$ python -q
>>> import numpy as np
>>> from numpy import linalg as LA
>>> np.set_printoptions(precision=4, suppress=True, linewidth=140, floatmode="fixed")
>>> def rnd(a):
...     return np.round(a, 4) + 0
... 
>>> sv = 20 * 0.9 ** np.arange(4)
>>> rng = np.random.default_rng(5235)
>>> arr = rng.normal(size=(34, 4)) * rng.permutation(sv)
>>> rnd(arr)
array([[-53.3155,   8.0892, -27.4963, -12.5601],
       [ -7.3053,  -2.9989,   8.4975,   2.9657],
       [ 16.3004, -22.7914,  -2.2921,  -2.0727],
       [-21.4418,  -6.1987,  27.9495, -17.4025],
       [-14.6610,   5.0282,   6.2592,  11.9432],
       [ 12.4167,  -0.6970,  17.4593,   3.5427],
       [-22.2497, -16.9735,   6.8912, -25.9968],
       [-31.0194,  -0.6867,  11.7939,  20.3125],
       [-15.2496,   1.9607,  -1.7660,  -7.6282],
       [ -7.4085,  12.6232, -15.5213,  -9.0221],
       [ 20.5542,  -2.9223,   4.7620, -11.3137],
       [-10.1064, -19.4508,  -3.6480,   8.3194],
       [-23.5915,  -7.3021,   0.6181,  10.2968],
       [-29.5330,   8.9602,  -7.4837,  17.1748],
       [  6.6572,  -5.5333,   1.7156,  -3.4961],
       [-19.2794,   2.6843,  13.8404,   2.6376],
       [-11.0895,  -4.9236,  17.4857,  -1.6463],
       [ 24.6097, -20.5266,   9.8520,  -2.2488],
       [ -8.2686,   7.0350,   4.0745, -29.9232],
       [  0.0018,   6.1175,  17.1712,  15.0545],
       [ 24.0362,  33.1575,  -4.3347,   4.3322],
       [ 25.7182,  28.1034,  12.1469,  29.3506],
       [-12.3614,   0.5730,  11.6762,   0.9365],
       [ 13.1181, -10.7439,  -7.0821,   1.9412],
       [ -4.8375, -26.0738, -10.9457, -22.2895],
       [-10.6717,  -6.3543,   6.5353,  -6.5926],
       [ 39.1327, -10.3858,  -9.9859,  18.2493],
       [ 10.0727,   2.1689, -16.8571,  18.1206],
       [ 23.5594,  -3.2884,  -7.8082,  13.1178],
       [-18.4515, -10.1966,   2.7021,   1.3299],
       [ -6.3148, -23.7332,  -2.3501,  23.0129],
       [ 37.8919,   9.3361,  -9.3147, -24.3875],
       [-19.7078,  37.4410, -23.2309, -12.9373],
       [ -2.4891, -27.1830,  10.0702, -11.9263]])
>>> cov = np.cov(arr, rowvar=False)
>>> rnd(cov)
array([[446.4980,  -2.0259,  -0.4210,  45.6974],
       [ -2.0259, 236.8925, -40.0227,  22.5896],
       [ -0.4210, -40.0227, 152.7554,  13.6532],
       [ 45.6974,  22.5896,  13.6532, 221.1639]])
>>> np.argsort(-arr.std(axis=0).round(6), kind="stable")
array([0, 1, 3, 2])
>>> rnd(np.polyfit(arr[:, 2], arr[:, 0], 1))
array([-0.0028, -2.7991])
>>> cov.shape
(4, 4)
>>> np.argwhere(np.triu(np.abs(np.corrcoef(arr.T)) > 0.8, 1))
array([], shape=(0, 2), dtype=int64)
>>> th = np.radians(135)
>>> Rm = np.eye(4)
>>> Rm[3, 3] = Rm[1, 1] = np.cos(th)
>>> Rm[3, 1], Rm[1, 3] = -np.sin(th), np.sin(th)
>>> rnd(Rm)
array([[ 1.0000,  0.0000,  0.0000,  0.0000],
       [ 0.0000, -0.7071,  0.0000,  0.7071],
       [ 0.0000,  0.0000,  1.0000,  0.0000],
       [ 0.0000, -0.7071,  0.0000, -0.7071]])
>>> M2 = arr @ Rm.T
>>> np.allclose(arr @ arr.T, M2 @ M2.T)
True
>>> rnd(np.abs(M2 - arr).max(axis=0))
array([ 0.0000, 73.0638,  0.0000, 69.9767])
>>> rnd(LA.det(Rm)), rnd(np.trace(Rm))
(np.float64(1.0), np.float64(0.5858))
>>> rnd(LA.svd(arr, compute_uv=False)), rnd(LA.svd(M2, compute_uv=False))
(array([123.6711,  93.0469,  83.9778,  65.8105]), array([123.6711,  93.0469,  83.9778,  65.8105]))
>>> M2 = np.c_[arr[:, :1] @ np.array([[-2]]), np.array([0, -3, 0, -2, 3, -1, -3, -1, 0, -2, 0, -2, -3, 2, 1, 2, -1, 1, 0, 3, 1, -2, -3, -2, 0, 1, 3, 1, -2, 3, 0, 1, 3, -3])]
>>> rnd(M2)
array([[106.6309,   0.0000],
       [ 14.6106,  -3.0000],
       [-32.6008,   0.0000],
       [ 42.8837,  -2.0000],
       [ 29.3219,   3.0000],
       [-24.8335,  -1.0000],
       [ 44.4994,  -3.0000],
       [ 62.0388,  -1.0000],
       [ 30.4992,   0.0000],
       [ 14.8170,  -2.0000],
       [-41.1083,   0.0000],
       [ 20.2127,  -2.0000],
       [ 47.1829,  -3.0000],
       [ 59.0661,   2.0000],
       [-13.3145,   1.0000],
       [ 38.5588,   2.0000],
       [ 22.1789,  -1.0000],
       [-49.2193,   1.0000],
       [ 16.5373,   0.0000],
       [ -0.0036,   3.0000],
       [-48.0724,   1.0000],
       [-51.4364,  -2.0000],
       [ 24.7229,  -3.0000],
       [-26.2362,  -2.0000],
       [  9.6749,   0.0000],
       [ 21.3434,   1.0000],
       [-78.2653,   3.0000],
       [-20.1453,   1.0000],
       [-47.1188,  -2.0000],
       [ 36.9030,   3.0000],
       [ 12.6297,   0.0000],
       [-75.7838,   1.0000],
       [ 39.4157,   3.0000],
       [  4.9781,  -3.0000]])
>>> rnd(LA.lstsq(arr, M2[:, 0])[0])
array([-2.0000,  0.0000,  0.0000,  0.0000])
>>> rnd(LA.norm(M2 - arr @ LA.lstsq(arr, M2)[0], axis=0))
array([ 0.0000, 10.6742])
>>> cen = (arr - arr.mean(axis=0)) / arr.std(axis=0)
>>> rnd(cen.std(axis=0))
array([1.0000, 1.0000, 1.0000, 1.0000])
>>> coef = LA.lstsq(np.delete(cen, 2, axis=1), cen[:, 2])[0]
>>> rnd(1 - np.var(cen[:, 2] - np.delete(cen, 2, axis=1) @ coef))
np.float64(0.0537)
